% python3 -q
>>> import numpy as np
>>> from numpy import linalg as LA
>>> np.set_printoptions(precision=3, suppress=True, linewidth=140)
>>> rnd = lambda a: np.round(a, 3) + 0
>>> Y = np.array([[2, 0, 1, 0], [2, 2, 2, 0], [2, 1, 2, 0], [0, 0, 1, 2]])
>>> A = np.tril(Y)
>>> print(A)
[[2 0 0 0]
 [2 2 0 0]
 [2 1 2 0]
 [0 0 1 2]]
>>> # triangular: eigenvalues sit on the diagonal
>>> rng = np.random.default_rng(7172)
>>> z = rng.permutation(4)
>>> Y = A[:, z] * rng.choice([-1, 1], 4)
>>> print(Y)
[[ 0  2  0  0]
 [ 0  2  0 -2]
 [ 2  2  0 -1]
 [ 1  0  2  0]]
>>> Uu, _, vt = LA.svd(A.T @ Y)
>>> print(rnd(LA.lstsq(A, Y)[0]))
[[ 0.  1.  0.  0.]
 [ 0.  0.  0. -1.]
 [ 1.  0.  0.  0.]
 [ 0.  0.  1.  0.]]
>>> print(rnd(Uu @ vt))
[[ 0.  1.  0.  0.]
 [ 0.  0.  0. -1.]
 [ 1.  0.  0.  0.]
 [ 0.  0.  1.  0.]]
>>> print(z)
[2 0 3 1]
>>> ev, evecs = LA.eig(A)
>>> print(np.prod(ev))
16.0
>>> print(A @ evecs[:, 0] - ev[0] * evecs[:, 0])
[0. 0. 0. 0.]
>>> J = np.load("w.npy")
>>> print(J)
[[3.3 2. ]
 [3.  2.3]]
>>> ev, evecs = LA.eig(J)
>>> print(rnd(ev))
[5.3 0.3]
>>> print(J @ evecs[:, 0] - ev[0] * evecs[:, 0])
[0. 0.]
>>> print(rnd(np.sort(LA.eigvals(LA.inv(J)))))
[0.189 3.333]
>>> print(LA.matrix_rank(J, rtol=0.1))
1
>>> print(round(np.log10(LA.cond(J))))
1
>>> print(rnd(np.abs(LA.svd(J)[2][-1])))
[0.563 0.826]
>>> print(np.argsort(-LA.norm(J, axis=0).round(6), kind="stable")[:3])
[0 1]
>>> vec = np.array([-1, -2])
>>> target = J @ vec
>>> beta, lr = np.zeros(2), 1 / LA.norm(J, 2) ** 2
>>> for i in range(50):
...     beta -= lr * J.T @ (J @ beta - target)
...     if i % 10 == 0: print(i, round(LA.norm(J @ beta - target), 3))
... 
0 0.32
10 0.311
20 0.302
30 0.293
40 0.284
>>> print(rnd(LA.cond(J)))
18.298
>>> z = rng.permutation(2)
>>> Y = J[:, z] * rng.choice([-1, 1], 2)
>>> print(Y)
[[-2.  -3.3]
 [-2.3 -3. ]]
>>> Uu, _, vt = LA.svd(J.T @ Y)
>>> print(z)
[1 0]
>>> print(rnd(Uu @ vt))
[[ 0. -1.]
 [-1.  0.]]
>>> Y = LA.inv(J)
>>> print(rnd(LA.slogdet(J)[0]))
1.0
>>> print(rnd(LA.cond(J)))
18.298
>>> print(rnd(LA.inv(Y)))
[[3.3 2. ]
 [3.  2.3]]
>>> print((np.abs(Y) > 1e-9).astype(int))
[[1 1]
 [1 1]]
>>> print(rnd(Y))
[[ 1.447 -1.258]
 [-1.887  2.075]]
>>> arr = np.load("mat.npy")
>>> print(arr)
[[ 0 -2 -1  4  3]
 [ 0  0  0  1 -4]
 [ 0  0  0 -2 -5]
 [ 0  0  0  0  1]
 [ 0  0  0  0  0]]
>>> # looks like rank 3
>>> proj = np.triu(np.array([[1, -1, 0, -2, 0],
...     [-1, 0, 2, -1, 2],
...     [-2, -1, 0, -1, 1],
...     [-2, -1, 0, 0, 2],
...     [0, 2, -1, 0, -1]]), 1) + np.eye(5)
>>> Y = proj @ arr @ LA.inv(proj)
>>> print(np.trace(Y), np.trace(arr))
0.0 0
>>> print(LA.matrix_rank(Y))
3
>>> print(rnd(LA.det(Y)))
0.0
>>> r = LA.matrix_rank(arr)
>>> print(r)
3
>>> null = LA.svd(arr)[2][r:].T
>>> print(np.allclose(arr @ null, 0))
True
>>> print(null.shape)
(5, 2)
>>> print(LA.matrix_rank(arr.T @ arr), LA.matrix_rank(arr @ arr.T))
3 3
>>> print([int(LA.matrix_rank(arr[:, :j + 1])) for j in range(5)])
[0, 1, 1, 2, 3]
>>> print(rnd(null @ null.T))
[[ 1.   0.   0.   0.   0. ]
 [ 0.   0.2 -0.4  0.   0. ]
 [ 0.  -0.4  0.8  0.   0. ]
 [ 0.   0.   0.   0.   0. ]
 [ 0.   0.   0.   0.   0. ]]
>>> print([int(LA.matrix_rank(arr[:i])) for i in range(1, len(arr) + 1)])
[1, 2, 3, 3, 3]
>>> print([int(LA.matrix_rank(np.delete(arr, i, axis=0))) for i in range(5)])
[2, 3, 3, 3, 3]
